% ipython --no-banner

In [1]: import numpy as np

In [2]: import numpy.linalg as la

In [3]: np.set_printoptions(precision=2, suppress=True, linewidth=200, legacy="1.25")

In [4]: def tidy(a):
   ...:     return np.round(a, 2) + 0
   ...: 

In [5]: mat = np.load("w.npy")

In [6]: print(mat)
[[0 0 0 1]
 [0 0 1 0]
 [0 1 0 1]
 [1 0 1 0]]

In [7]: rng = np.random.default_rng(97)

In [8]: other = mat + rng.integers(-2, 3, (4, 2)) @ rng.integers(-2, 3, (2, 4))

In [9]: print(other)
[[-4  2  2 -3]
 [-2  4  1 -2]
 [ 0  1  0  1]
 [-3 -4  5 -4]]

In [10]: print(la.matrix_rank(other - mat, tol=1e-8))
2

In [11]: print(np.abs(other - mat).sum(axis=1))
[12  8  0 16]

In [12]: print(other - mat)
[[-4  2  2 -4]
 [-2  4  0 -2]
 [ 0  0  0  0]
 [-4 -4  4 -4]]

In [13]: print((mat + mat.T) / 2)
[[0. 0. 0. 1.]
 [0. 0. 1. 0.]
 [0. 1. 0. 1.]
 [1. 0. 1. 0.]]

In [14]: print(np.trace(mat))
0

In [15]: print((mat - mat.T) / 2)
[[0. 0. 0. 0.]
 [0. 0. 0. 0.]
 [0. 0. 0. 0.]
 [0. 0. 0. 0.]]

In [16]: print(tidy(la.det(mat)))
1.0

In [17]: print(la.matrix_power(mat, 3))
[[0 1 0 2]
 [1 0 2 0]
 [0 2 0 3]
 [2 0 3 0]]

In [18]: x = np.array([-2, -3, 2, 2])

In [19]: y = mat @ x

In [20]: c, lr = np.zeros(4), 1 / la.norm(mat, 2) ** 2

In [21]: for i in range(30):
    ...:     c -= lr * mat.T @ (mat @ c - y)
    ...:     if i % 5 == 0: print(i, round(la.norm(mat @ c - y), 2))
    ...: 
0 2.39
5 1.09
10 0.49
15 0.22
20 0.1
25 0.05

In [22]: print(tidy(la.cond(mat)))
2.62

In [23]: print(mat.sum(axis=0))
[1 1 2 2]

In [24]: print(np.argwhere(np.triu(mat)))
[[0 3]
 [1 2]
 [2 3]]

In [25]: Lm = np.diag(mat.sum(axis=1)) - mat

In [26]: print((la.eigvalsh(Lm) < 1e-8).sum())
1

In [27]: print(tidy(la.eigvalsh(Lm)))
[0.   0.59 2.   3.41]

In [28]: print(Lm)
[[ 1  0  0 -1]
 [ 0  1 -1  0]
 [ 0 -1  2 -1]
 [-1  0 -1  2]]

In [29]: print(round(la.det(Lm[1:, 1:])))
1
